>>> import numpy as np
>>> import numpy.linalg as la
>>> np.set_printoptions(suppress=True, linewidth=120)
>>> tidy = lambda a: np.round(a, 3) + 0
>>> M2 = np.array([[2, 0, 0, 2], [1, 1, 1, 3], [0, 0, 1, 1], [2, 1, 0, 3]])
>>> M = np.tril(M2)
>>> print(M)
[[2 0 0 0]
 [1 1 0 0]
 [0 0 1 0]
 [2 1 0 3]]
>>> # 2 groups of indices that never mix
>>> vals, V = la.eig(M)
>>> print(tidy(np.sort(la.eigvals(la.inv(M)))))
[0.333 0.5   1.    1.   ]
>>> print(np.prod(vals))
6.0
>>> print(M @ V[:, 0] - vals[0] * V[:, 0])
[0. 0. 0. 0.]
>>> print(vals)
[3. 1. 2. 1.]
>>> print(tidy(np.sort(la.eigvals(M.T))))
[1. 1. 2. 3.]
>>> vec = np.array([1, -2, -1, 2])
>>> rhs = M @ vec
>>> print(rhs)
[ 2 -1 -1  6]
>>> print(tidy(la.solve(M, rhs + M[:, 3])))
[ 1. -2. -1.  3.]
>>> print(tidy(la.solve(M, rhs)))
[ 1. -2. -1.  2.]
>>> E = np.abs(np.array([[-1, 2, -1], [-1, 3, 2], [0, 2, 1]])) + np.eye(3)
>>> E = E / E.sum(axis=1, keepdims=True)
>>> print(tidy(E))
[[0.4   0.4   0.2  ]
 [0.143 0.571 0.286]
 [0.    0.5   0.5  ]]
>>> vals, V = la.eig(E)
>>> print(tidy(np.sort(la.eigvals(E.T))))
[0.123 0.348 1.   ]
>>> print(tidy(np.einsum("ii->", E)))
1.471
>>> print(tidy(np.einsum("ij,ji->", E, E)))
1.137
>>> print(tidy(la.eigvals(E).sum().real))
1.471
>>> print(tidy(la.det(2 * E)), tidy(la.det(E)))
0.343 0.043
>>> print(tidy(np.poly(E)))
[ 1.    -1.471  0.514 -0.043]
>>> mat = np.loadtxt("x.csv", delimiter=",")
>>> print(mat)
[[ 0.31   0.592 -0.523]
 [-0.993  0.753 -0.99 ]
 [-0.38   0.291 -0.501]
 [-0.862  0.696 -0.93 ]
 [-0.02  -0.1    0.1  ]
 [-0.98   0.43  -0.943]
 [ 0.898 -0.753  0.954]
 [-0.675 -0.397  0.02 ]
 [-0.967  0.363 -0.91 ]
 [ 0.998 -0.604  0.991]
 [-0.935  0.821 -0.976]
 [-1.     0.814 -0.998]
 [-0.999  0.901 -0.999]
 [ 0.744 -0.617  0.867]
 [-0.999  0.675 -0.994]
 [-0.744  0.254 -0.67 ]
 [-0.726 -0.43   0.01 ]
 [-0.991  0.578 -0.976]
 [-0.629 -0.446  0.129]
 [-0.951  0.43  -0.907]
 [-0.629  0.414 -0.711]
 [-0.617 -0.363  0.03 ]
 [ 0.675  0.397 -0.02 ]
 [ 0.762 -0.753  0.926]
 [-0.808  0.363 -0.774]
 [-0.629 -0.446  0.129]
 [ 0.178 -0.446  0.558]]
>>> # rows 18 and 25 are equal
>>> z = mat[:, 0] > np.median(mat[:, 0])
>>> r0 = mat[z].mean(axis=0) - mat[~z].mean(axis=0)
>>> print(((mat - mat.mean(axis=0)) @ r0 > 0).astype(int))
[1 0 0 0 1 0 1 1 0 1 0 0 0 1 0 0 1 0 1 0 0 1 1 1 0 1 1]
>>> print(tidy(r0))
[ 1.03  -0.664  1.014]
>>> P = mat @ la.solve(mat.T @ mat, mat.T)
>>> print(tidy(np.trace(P)))
3.0
>>> print(np.allclose(P @ P, P))
True
>>> print(tidy(la.eigvalsh(P)))
[0. 0. 0. 0. 0. 0. 0. 0. 0. 0. 0. 0. 0. 0. 0. 0. 0. 0. 0. 0. 0. 0. 0. 0. 1. 1. 1.]
>>> print(tidy(P @ mat[:, 1]))
[ 0.592  0.753  0.291  0.696 -0.1    0.43  -0.753 -0.397  0.363 -0.604  0.821  0.814  0.901 -0.617  0.675  0.254 -0.43
  0.578 -0.446  0.43   0.414 -0.363  0.397 -0.753  0.363 -0.446 -0.446]
>>> M2 = np.c_[mat[:, :1] @ np.array([[-3]]), np.array([-3, -2, 0, 1, -2, -1, -1, 1, -1, -2, 0, -3, -3, 1, 0, 0, 2, -1, 2, -2, 1, -1, 3, -3, -3, 3, 3])]
>>> print(tidy(M2))
[[-0.93  -3.   ]
 [ 2.979 -2.   ]
 [ 1.14   0.   ]
 [ 2.586  1.   ]
 [ 0.06  -2.   ]
 [ 2.94  -1.   ]
 [-2.694 -1.   ]
 [ 2.025  1.   ]
 [ 2.901 -1.   ]
 [-2.994 -2.   ]
 [ 2.805  0.   ]
 [ 3.    -3.   ]
 [ 2.997 -3.   ]
 [-2.232  1.   ]
 [ 2.997  0.   ]
 [ 2.232  0.   ]
 [ 2.178  2.   ]
 [ 2.973 -1.   ]
 [ 1.887  2.   ]
 [ 2.853 -2.   ]
 [ 1.887  1.   ]
 [ 1.851 -1.   ]
 [-2.025  3.   ]
 [-2.286 -3.   ]
 [ 2.424 -3.   ]
 [ 1.887  3.   ]
 [-0.534  3.   ]]
>>> print(la.matrix_rank(M2))
2
>>> arr = np.load("m.npy")
>>> print(arr)
[[ 1  0  0  0]
 [ 2  1  0  0]
 [-2  1  1  0]
 [-1  1 -1  1]]
>>> # triangular: eigenvalues sit on the diagonal
>>> print(np.einsum("ij,ji->", arr, arr))
4
>>> print(tidy(la.det(2 * arr)), tidy(la.det(arr)))
16.0 1.0
>>> print(tidy(la.det(arr.T)))
1.0
>>> print(tidy(la.eigvals(arr)))
[1. 1. 1. 1.]
>>> K = np.load("test17.npy")
>>> print(K)
[[ -0.023   0.2    -0.6    -0.5     0.   ]
 [-12.044  -0.7     0.7    -1.4    -3.   ]
 [ -2.035  -0.7    -0.2     1.1    -0.5  ]
 [  2.005   0.      1.     -0.9     0.5  ]
 [ -5.264   1.3    -0.5     1.     -1.3  ]
 [  2.778   1.1    -0.8    -1.8     0.7  ]
 [ -4.744   0.3    -0.9     0.9    -1.2  ]
 [ -1.231   1.     -1.3     1.8    -0.3  ]
 [ -3.223  -0.4    -1.     -1.2    -0.8  ]
 [ -0.004  -2.5    -0.5    -0.7     0.   ]
 [ -7.215  -1.7    -1.6    -0.4    -1.8  ]
 [ -3.611   0.5     0.3     0.2    -0.9  ]
 [  1.561   2.6    -0.2     0.7     0.4  ]
 [  3.231  -0.7     1.1     1.2     0.8  ]
 [ -2.847   1.8     0.4     0.4    -0.7  ]
 [ -2.011   0.5     0.9     0.7    -0.5  ]
 [  4.041  -1.4    -0.4    -0.2     1.   ]
 [ -2.033  -0.2     0.6     1.6    -0.5  ]
 [  1.544  -0.9     0.1     0.1     0.4  ]
 [  7.184   2.      0.4    -2.5     1.8  ]
 [ -3.576   0.9     0.3     0.7    -0.9  ]
 [ -4.056  -0.7    -0.2    -0.7    -1.   ]
 [ -1.155   0.1     0.3    -1.1    -0.3  ]
 [ -2.442   0.5     1.2    -1.8    -0.6  ]]
>>> # column 0 is much longer than the rest
>>> P = K @ la.solve(K.T @ K, K.T)
>>> print(tidy(la.eigvalsh(P)))
[0. 0. 0. 0. 0. 0. 0. 0. 0. 0. 0. 0. 0. 0. 0. 0. 0. 0. 0. 1. 1. 1. 1. 1.]
